% python3 -q
>>> import numpy as np
>>> np.set_printoptions(precision=3, suppress=True, linewidth=100, sign=" ")
>>> def rd(a):
...     return np.round(a, 3) + 0
... 
>>> q, _ = np.linalg.qr(np.array([[1.3, -0.2, 0.1, -0.7, 1.7],
...     [0.7, 1.3, -1.8, -0.5, -0.3],
...     [-2.4, 0.3, -0.3, 0.0, 1.1],
...     [0.1, 0.6, 0.5, 0.4, 0.5],
...     [-0.1, 1.2, 0.9, 0.6, -0.5]]))
>>> vals = np.array([-5, 0, 3, 2, -2])
>>> J = q @ np.diag(vals) @ q.T
>>> print(rd(J))
[[ 0.451 -0.713  2.708 -0.42   0.469]
 [-0.713  1.081  1.408 -0.742 -1.223]
 [ 2.708  1.408 -3.125 -0.343 -0.284]
 [-0.42  -0.742 -0.343 -1.169  1.411]
 [ 0.469 -1.223 -0.284  1.411  0.762]]
>>> print([round(float(np.linalg.det(J[:i, :i])), 2) + 0 for i in range(1, 6)])
[0.45, -0.02, -14.19, 23.82, 0.0]
>>> print(np.abs(np.diag(np.linalg.qr(J)[1])) > 1e-9)
[ True  True  True  True False]
>>> print(rd(np.trace(np.linalg.pinv(J) @ J)))
4.0
>>> rd(J @ np.linalg.pinv(J) @ J)
array([[ 0.451, -0.713,  2.708, -0.42 ,  0.469],
       [-0.713,  1.081,  1.408, -0.742, -1.223],
       [ 2.708,  1.408, -3.125, -0.343, -0.284],
       [-0.42 , -0.742, -0.343, -1.169,  1.411],
       [ 0.469, -1.223, -0.284,  1.411,  0.762]])
>>> print(np.linalg.lstsq(J[:-1].T, J[-1])[2])
4
>>> A = np.tanh(np.array([[0.5],
...     [-0.6],
...     [-0.3],
...     [-0.5],
...     [0.8],
...     [1.1],
...     [1.7],
...     [-0.3],
...     [0.7],
...     [1.7],
...     [1.7],
...     [0.7],
...     [1.0],
...     [0.9],
...     [0.5],
...     [-0.1],
...     [0.4],
...     [-0.4],
...     [0.5],
...     [0.5],
...     [-0.7],
...     [0.3],
...     [0.7],
...     [0.0]]) @ np.array([[-1.0, -1.4, -0.6]]))
>>> rd(A)
array([[-0.462, -0.604, -0.291],
       [ 0.537,  0.686,  0.345],
       [ 0.291,  0.397,  0.178],
       [ 0.462,  0.604,  0.291],
       [-0.664, -0.808, -0.446],
       [-0.8  , -0.912, -0.578],
       [-0.935, -0.983, -0.77 ],
       [ 0.291,  0.397,  0.178],
       [-0.604, -0.753, -0.397],
       [-0.935, -0.983, -0.77 ],
       [-0.935, -0.983, -0.77 ],
       [-0.604, -0.753, -0.397],
       [-0.762, -0.885, -0.537],
       [-0.716, -0.851, -0.493],
       [-0.462, -0.604, -0.291],
       [ 0.1  ,  0.139,  0.06 ],
       [-0.38 , -0.508, -0.235],
       [ 0.38 ,  0.508,  0.235],
       [-0.462, -0.604, -0.291],
       [-0.462, -0.604, -0.291],
       [ 0.604,  0.753,  0.397],
       [-0.291, -0.397, -0.178],
       [-0.604, -0.753, -0.397],
       [ 0.   ,  0.   ,  0.   ]])
>>> x0 = np.array([-8, 0, -8])
>>> rhs = A @ x0
>>> beta, lr = np.zeros(3), 1 / np.linalg.norm(A, 2) ** 2
>>> for i in range(3):
...     beta -= lr * A.T @ (A @ beta - rhs)
...     if i % 1 == 0: print(i, round(np.linalg.norm(A @ beta - rhs), 3))
... 
0 2.682
1 2.667
2 2.653
>>> rd(beta)
array([-4.737, -5.501, -3.454])
